% python3 -q
>>> import numpy as np
>>> from numpy import linalg as LA
>>> np.set_printoptions(precision=2, suppress=True, linewidth=120)
>>> def tidy(a):
...     return np.round(a, 2) + 0
... 
>>> X = np.load("test8.npy")
>>> X
array([[-0.1, -0.4,  1.8,  0. ],
       [-0.1, -0.2,  3.9,  1. ],
       [-1.1, -0.1,  1.8, -0.4]])
>>> A2 = X / np.sqrt((X ** 2).mean(axis=1, keepdims=True))
>>> LA.matrix_rank(X - X.mean(axis=1, keepdims=True))
np.int64(3)
>>> LA.matrix_rank(A2) == LA.matrix_rank(X)
np.True_
>>> tidy(X - X.mean(axis=1, keepdims=True))
array([[-0.43, -0.73,  1.48, -0.32],
       [-1.25, -1.35,  2.75, -0.15],
       [-1.15, -0.15,  1.75, -0.45]])
>>> f = np.array([-7, -2])
>>> tidy(np.cross(X[1, :3], X[0, :3]))
array([ 1.2 , -0.21,  0.02])
>>> tidy(np.convolve(X[1], f))
array([  0.7,   1.6, -26.9, -14.8,  -2. ])
>>> def softmax(z):
...     e = np.exp(z - z.max(axis=-1, keepdims=True))
...     return e / e.sum(axis=-1, keepdims=True)
... 
>>> tidy(softmax(10 * X[2]))
array([0., 0., 1., 0.])
>>> print(softmax(X).sum(axis=1))
[1. 1. 1.]
>>> tidy(softmax(X[2] + -3))
array([0.04, 0.11, 0.76, 0.08])
>>> S = X @ X.T / np.sqrt(4)
>>> tidy(softmax(S))
array([[0.12, 0.76, 0.12],
       [0.01, 0.98, 0.01],
       [0.12, 0.65, 0.23]])
>>> M = np.load("dump.npy")
>>> print(M)
[[ -0.03   0.01  -3.14]
 [ -0.27   0.22   5.67]
 [ -0.18  -0.04  -8.22]
 [  0.02   0.62   0.45]
 [ -0.18   0.27  11.66]
 [ -0.29   0.29   2.48]
 [  0.02  -0.39  -3.21]
 [  0.25   0.    -1.37]
 [ -0.28  -0.29 -11.84]
 [  0.25   0.59   5.92]
 [ -0.39   0.06  -1.14]
 [ -0.13  -0.13 -10.08]
 [ -0.2    0.46  -0.67]
 [ -0.17   0.48   5.51]
 [  0.21   0.     1.03]
 [ -0.06   0.1    6.42]
 [  0.07   0.43  -4.56]]
>>> d = LA.norm(M[:, None] - M[None], axis=-1)
>>> np.unravel_index(d.round(6).argmax(), d.shape)
(np.int64(4), np.int64(8))
>>> print(d.mean(axis=1).argmax())
4
>>> tidy(LA.norm(M, axis=1))
array([ 3.14,  5.68,  8.22,  0.77, 11.66,  2.51,  3.23,  1.39, 11.85,  5.95,  1.21, 10.08,  0.84,  5.53,  1.05,  6.42,
        4.58])
>>> LA.matrix_rank(d ** 2)
np.int64(5)
>>> x0 = np.array([2, 6, 0])
>>> target = M @ x0
>>> tidy(LA.pinv(M) @ M)
array([[1., 0., 0.],
       [0., 1., 0.],
       [0., 0., 1.]])
>>> tidy(LA.solve(M.T @ M, M.T @ target))
array([2., 6., 0.])
>>> rng = np.random.default_rng(648)
>>> target = target + 0.1 * rng.normal(size=17)
>>> tidy(target)
array([ 0.04,  0.93, -0.56,  3.66,  1.12,  1.1 , -2.31,  0.37, -2.43,  3.99, -0.36, -0.92,  2.46,  2.76,  0.27,  0.51,
        2.71])
>>> coef, *_ = LA.lstsq(M, target)
>>> print(tidy(LA.norm(target - M @ coef)))
0.4
>>> [round(float(LA.norm(LA.solve(M.T @ M + lam * np.eye(3), M.T @ target))), 2) for lam in (0, 1, 10, 100)]
[6.28, 3.49, 0.74, 0.16]
>>> coef.round()
array([2., 6., 0.])
